In [1]: import numpy as np

In [2]: import numpy.linalg as la

In [3]: np.set_printoptions(precision=2, suppress=True, linewidth=200, legacy="1.25")

In [4]: rnd = lambda a: np.round(a, 2) + 0

In [5]: feats = np.load("a.npy")

In [6]: print(feats)
[[1 3 1 1 0 0 3 0]
 [1 3 1 3 2 1 3 1]
 [2 1 2 3 0 2 3 0]
 [0 3 2 1 3 0 2 2]
 [0 1 0 3 0 1 1 3]
 [1 0 1 0 1 1 3 2]
 [1 2 3 1 1 2 0 3]
 [1 3 2 3 1 2 1 2]
 [3 9 3 7 4 2 9 2]]

In [7]: other = np.c_[feats[:, :4] @ np.array([[0, 9, 3, 6], [0, 9, 4, 6], [4, 2, 8, 3], [0, 3, 7, 8]]), np.array([1, 0, 0, 2, 3, 0, 3, 3, 2])]

In [8]: print(other)
[[  4  41  30  35   1]
 [  4  47  44  51   0]
 [  8  40  47  48   0]
 [  8  34  35  32   2]
 [  0  18  25  30   3]
 [  4  11  11   9   0]
 [ 12  36  42  35   3]
 [  8  49  52  54   3]
 [ 12 135 118 137   2]]

In [9]: print(la.matrix_rank(np.c_[feats, other]))
9

In [10]: print(la.matrix_rank(other))
5

In [11]: print(rnd(la.lstsq(feats, other[:, 0])[0]))
[0. 0. 4. 0. 0. 0. 0. 0.]

In [12]: print(rnd(la.norm(other - feats @ la.lstsq(feats, other)[0], axis=0)))
[0.   0.   0.   0.   0.41]

In [13]: x0 = np.array([2, 0, 0, 1, 0, 1, 0, 0])

In [14]: rhs = feats @ x0

In [15]: print(rnd(la.solve(feats.T @ feats, feats.T @ rhs)))
[2. 0. 0. 1. 0. 1. 0. 0.]

In [16]: print(rhs)
[ 3  6  9  1  4  3  5  7 15]

In [17]: print(rnd(la.pinv(feats) @ feats))
[[1. 0. 0. 0. 0. 0. 0. 0.]
 [0. 1. 0. 0. 0. 0. 0. 0.]
 [0. 0. 1. 0. 0. 0. 0. 0.]
 [0. 0. 0. 1. 0. 0. 0. 0.]
 [0. 0. 0. 0. 1. 0. 0. 0.]
 [0. 0. 0. 0. 0. 1. 0. 0.]
 [0. 0. 0. 0. 0. 0. 1. 0.]
 [0. 0. 0. 0. 0. 0. 0. 1.]]

In [18]: la.solve(feats, rhs)
LinAlgError: Last 2 dimensions of the array must be square


In [19]: rng = np.random.default_rng(9138)

In [20]: rhs = rhs + 0.3 * rng.normal(size=9)

In [21]: print(rnd(rhs))
[ 3.04  6.56  8.69  1.51  4.39  3.03  5.23  6.77 15.43]

In [22]: beta, *_ = la.lstsq(feats, rhs)

In [23]: print([round(float(la.norm(la.solve(feats.T @ feats + lam * np.eye(8), feats.T @ rhs))), 2) for lam in (0, 1, 10, 100)])
[4.58, 1.76, 1.34, 0.86]

In [24]: print(rnd(beta))
[ 4.18 -0.25 -0.15  1.41  0.38 -0.79 -0.59  0.59]

In [25]: print(beta.round())
[ 4. -0. -0.  1.  0. -1. -1.  1.]
